>>> import numpy as np
>>> np.set_printoptions(suppress=True, linewidth=200)
>>> rd = lambda a: np.round(a, 2) + 0
>>> A = np.loadtxt("m.csv", delimiter=",")
>>> print(A)
[[-3.  0.  0.  0.]
 [ 0.  3.  0.  0.]
 [ 0.  0.  1.  0.]
 [ 0.  0.  0.  3.]]
>>> rng = np.random.default_rng(44)
>>> idx = rng.permutation(4)
>>> A2 = A[:, idx] * rng.choice([-1, 1], 4)
>>> print(A2)
[[ 0.  3. -0.  0.]
 [ 3. -0. -0.  0.]
 [ 0. -0. -1.  0.]
 [ 0. -0. -0.  3.]]
>>> left, _, Vt = np.linalg.svd(A.T @ A2)
>>> print(idx)
[1 0 2 3]
>>> print(left @ Vt)
[[ 0. -1.  0.  0.]
 [ 1.  0.  0.  0.]
 [ 0.  0. -1.  0.]
 [ 0.  0.  0.  1.]]
>>> print(rd(np.linalg.lstsq(A, A2)[0]))
[[ 0. -1.  0.  0.]
 [ 1.  0.  0.  0.]
 [ 0.  0. -1.  0.]
 [ 0.  0.  0.  1.]]
>>> A2 = np.array([[1, 2, 2], [0, 1, 3]])
>>> cent = np.kron(A2, A)
>>> print(rd(np.linalg.norm(cent, 2)), rd(np.linalg.norm(A2, 2) * np.linalg.norm(A, 2)))
12.56 12.56
>>> print(cent.shape)
(8, 12)
>>> r0 = np.array([0, 0])
>>> print(np.array([np.convolve(row, r0, "same") for row in A]))
[[0. 0. 0. 0.]
 [0. 0. 0. 0.]
 [0. 0. 0. 0.]
 [0. 0. 0. 0.]]
>>> print(np.correlate(A[1], A[0], "full"))
[ 0.  0.  0.  0. -9.  0.  0.]
>>> print(np.convolve(A[1], r0))
[0. 0. 0. 0. 0.]
>>> print(np.cross(A[1, :3], A[0, :3]))
[ 0. -0.  9.]
>>> print(np.polyval(r0, A[1]))
[0. 0. 0. 0.]
>>> ev, vecs = np.linalg.eigh(A)
>>> print(rd(np.linalg.eigvalsh(A @ A)))
[1. 9. 9. 9.]
>>> print(np.unique(ev.round(6) + 0, return_counts=True)[1])
[1 1 2]
>>> print((ev > 1e-8).sum(), (ev < -1e-8).sum())
3 1
>>> print(rd(np.linalg.svd(A, compute_uv=False)))
[3. 3. 3. 1.]
>>> x = np.array([1, 2, 1, -1])
>>> y = A @ x
>>> print(y)
[-3.  6.  1. -3.]
>>> print(rd(np.linalg.solve(A, y)))
[ 1.  2.  1. -1.]
>>> print(rd(np.linalg.solve(A, -2 * y)))
[-2. -4. -2.  2.]
>>> J = np.load("dump.npy")
>>> print(J)
[[0 1 0 1]
 [1 0 0 1]
 [0 0 0 0]
 [1 1 0 0]]
>>> print(np.all(np.linalg.eigvalsh(J) > 0))
False
>>> print(rd(np.linalg.eigvalsh(J).min()))
-1.0
>>> print([round(float(np.linalg.det(J[:i, :i])), 2) + 0 for i in range(1, 5)])
[0.0, -1.0, 0.0, 0.0]
>>> feats = np.load("layer18.npy")
>>> print(feats)
[[ 1 -1 -1  1  1 -1 -1  1]
 [ 1 -1  1 -1  1 -1  1 -1]]
>>> # column 4 repeats column 0
>>> A2 = feats[0, 0] * feats[1:] - np.outer(feats[1:, 0], feats[0])
>>> print(A2)
[[ 0  0  2 -2  0  0  2 -2]]
>>> print(np.flatnonzero(~A2.round(6).any(axis=1)))
[]
>>> print(feats[:, 0] / feats[0, 0])
[1. 1.]
>>> r0, r1 = feats[0], feats[1]
>>> print(r0 @ r1)
0
>>> print(r0 @ r0)
8
>>> pr = (r0 @ r1) / (r0 @ r0) * r0
>>> print(r1 - pr)
[ 1. -1.  1. -1.  1. -1.  1. -1.]
>>> print((r1 - pr) @ r0)
0.0
>>> print(rd(np.linalg.norm(r0 + r1) ** 2 + np.linalg.norm(r0 - r1) ** 2))
32.0
>>> def softmax(z):
...     e = np.exp(z - z.max(axis=-1, keepdims=True))
...     return e / e.sum(axis=-1, keepdims=True)
... 
>>> print(rd(softmax(feats).sum(axis=1)))
[1. 1.]
>>> print(rd(softmax(10 * feats[1])))
[0.25 0.   0.25 0.   0.25 0.   0.25 0.  ]
>>> scores = feats @ feats.T / np.sqrt(8)
>>> print(rd(softmax(scores)[1] @ feats))
[ 1.   -1.    0.89 -0.89  1.   -1.    0.89 -0.89]
>>> print(softmax(scores).round(6).argmax(axis=1))
[0 1]
>>> A2 = feats / np.sqrt((feats ** 2).mean(axis=1, keepdims=True))
>>> print(A2[1])
[ 1. -1.  1. -1.  1. -1.  1. -1.]
>>> print(np.linalg.matrix_rank(A2) == np.linalg.matrix_rank(feats))
True
>>> print(rd(np.linalg.norm(A2, axis=1)))
[2.83 2.83]
>>> X = np.load("a.npy")
>>> print(X)
[[-1.88  0.04  0.24]
 [ 5.65 -0.32 -0.36]
 [ 1.99 -0.07 -0.08]
 [-3.88  0.19  0.15]
 [ 0.05 -0.01  0.11]
 [-5.7   0.31  0.3 ]
 [ 5.66 -0.29 -0.31]
 [ 3.83 -0.13 -0.2 ]
 [-1.81  0.08  0.07]
 [-3.75  0.21  0.26]
 [ 1.92 -0.08 -0.06]
 [-1.9   0.08  0.03]
 [-3.85  0.29  0.26]
 [ 1.9  -0.17 -0.14]
 [-1.92  0.1   0.17]
 [-0.04 -0.09 -0.12]
 [-3.75  0.16  0.25]
 [ 1.93 -0.14 -0.11]
 [ 3.79 -0.15 -0.18]
 [ 0.09  0.   -0.01]
 [-1.98  0.12  0.03]
 [-3.86  0.21  0.16]
 [ 0.04 -0.01 -0.02]
 [ 1.92 -0.06 -0.07]
 [ 5.73 -0.31 -0.31]
 [ 1.83 -0.1  -0.07]]
>>> # column 0 dominates
>>> idx = X[:, 1] > np.median(X[:, 1])
>>> r0 = X[idx].mean(axis=0) - X[~idx].mean(axis=0)
>>> print(rd(r0))
[-5.43  0.29  0.3 ]
